% ipython --no-banner

In [1]: import numpy as np

In [2]: np.set_printoptions(precision=2, suppress=True, linewidth=140, legacy="1.25")

In [3]: tidy = lambda a: np.round(a, 2) + 0

In [4]: m1 = np.loadtxt("run7.csv", delimiter=",")

In [5]: print(m1)
[[0. 0. 1. 0. 0. 1.]
 [0. 0. 1. 0. 1. 1.]
 [1. 1. 0. 0. 1. 1.]
 [0. 0. 0. 0. 0. 0.]
 [0. 1. 1. 0. 0. 1.]
 [1. 1. 1. 0. 1. 0.]]

In [6]: print(np.trace(m1 @ m1 @ m1) // 6)
5.0

In [7]: print(m1.sum(axis=0))
[2. 3. 4. 0. 3. 4.]

In [8]: low = np.diag(m1.sum(axis=1)) - m1

In [9]: print(np.linalg.matrix_rank(low))
4

In [10]: print(low @ np.ones(6))
[0. 0. 0. 0. 0. 0.]

In [11]: print(low)
[[ 2.  0. -1.  0.  0. -1.]
 [ 0.  3. -1.  0. -1. -1.]
 [-1. -1.  4.  0. -1. -1.]
 [ 0.  0.  0.  0.  0.  0.]
 [ 0. -1. -1.  0.  3. -1.]
 [-1. -1. -1.  0. -1.  4.]]

In [12]: F = 0.2 ** np.abs(np.subtract.outer(np.arange(6), np.arange(6)))

In [13]: print(tidy(F))
[[1.   0.2  0.04 0.01 0.   0.  ]
 [0.2  1.   0.2  0.04 0.01 0.  ]
 [0.04 0.2  1.   0.2  0.04 0.01]
 [0.01 0.04 0.2  1.   0.2  0.04]
 [0.   0.01 0.04 0.2  1.   0.2 ]
 [0.   0.   0.01 0.04 0.2  1.  ]]

In [14]: # equal to its transpose

In [15]: x = np.array([3, 8, 9, 1, 3, 6])

In [16]: rhs = F @ x

In [17]: print(tidy(rhs))
[ 4.97 10.47 11.09  3.98  4.83  6.73]

In [18]: print(tidy(np.linalg.solve(F, rhs)))
[3. 8. 9. 1. 3. 6.]

In [19]: print(tidy(np.linalg.solve(F, rhs + F[:, 1])))
[3. 9. 9. 1. 3. 6.]

In [20]: print(tidy(np.linalg.solve(F.T, F[1])))
[0. 1. 0. 0. 0. 0.]

In [21]: print(tidy(np.linalg.solve(F, F[:, 5])))
[0. 0. 0. 0. 0. 1.]

In [22]: def softmax(z):
    ...:     e = np.exp(z - z.max(axis=-1, keepdims=True))
    ...:     return e / e.sum(axis=-1, keepdims=True)
    ...: 

In [23]: print(tidy(softmax(F[2] + -3)))
[0.13 0.15 0.33 0.15 0.13 0.12]

In [24]: print(tidy(softmax(F).sum(axis=1)))
[1. 1. 1. 1. 1. 1.]

In [25]: scores = F @ F.T / np.sqrt(6)

In [26]: print(softmax(scores).round(6).argmax(axis=1))
[0 1 2 3 4 5]

In [27]: Y = np.array([[-1, 0], [-3, 2], [-4, 3], [5, 1], [3, 3], [3, 0]])

In [28]: print(tidy(np.einsum("ij->j", F)))
[1.25 1.45 1.49 1.49 1.45 1.25]

In [29]: print(tidy(np.einsum("ij,ij->i", F, F)))
[1.04 1.08 1.08 1.08 1.08 1.04]

In [30]: W0 = np.load("data.npy")

In [31]: print(W0)
[[ 2 -4  3 -7]
 [-4  2  5 -2]
 [ 3  5  6  5]
 [-7 -2  5 -8]]

In [32]: # equal to its transpose

In [33]: vals, V = np.linalg.eig(W0)

In [34]: print(tidy(np.sort(np.linalg.eigvals(W0.T))))
[-14.87   0.36   6.45  10.06]

In [35]: print(tidy(W0 @ V[:, 0] - vals[0] * V[:, 0]))
[0. 0. 0. 0.]

In [36]: print(tidy(np.prod(vals)))
-347.0

In [37]: print(tidy(vals))
[-14.87   0.36   6.45  10.06]

In [38]: print(np.linalg.cond(W0) > 100)
False

In [39]: print(tidy(np.linalg.norm(W0, 2) / np.linalg.norm(W0)))
0.78

In [40]: print(tidy(np.abs(np.linalg.svd(W0)[2][-1])))
[0.19 0.77 0.31 0.53]

In [41]: t = np.radians(45)

In [42]: Rm = np.eye(4)

In [43]: Rm[3, 3] = Rm[2, 2] = np.cos(t)

In [44]: Rm[3, 2], Rm[2, 3] = -np.sin(t), np.sin(t)

In [45]: print(tidy(Rm))
[[ 1.    0.    0.    0.  ]
 [ 0.    1.    0.    0.  ]
 [ 0.    0.    0.71  0.71]
 [ 0.    0.   -0.71  0.71]]

In [46]: Y = W0 @ Rm.T

In [47]: print(np.allclose(W0 @ W0.T, Y @ Y.T))
True

In [48]: print(tidy(np.linalg.svd(W0, compute_uv=False)), tidy(np.linalg.svd(Y, compute_uv=False)))
[14.87 10.06  6.45  0.36] [14.87 10.06  6.45  0.36]

In [49]: print(tidy(np.abs(Y - W0).max(axis=0)))
[0.   0.   7.12 5.71]

In [50]: print(tidy(Y))
[[ 2.   -4.   -2.83 -7.07]
 [-4.    2.    2.12 -4.95]
 [ 3.    5.    7.78 -0.71]
 [-7.   -2.   -2.12 -9.19]]
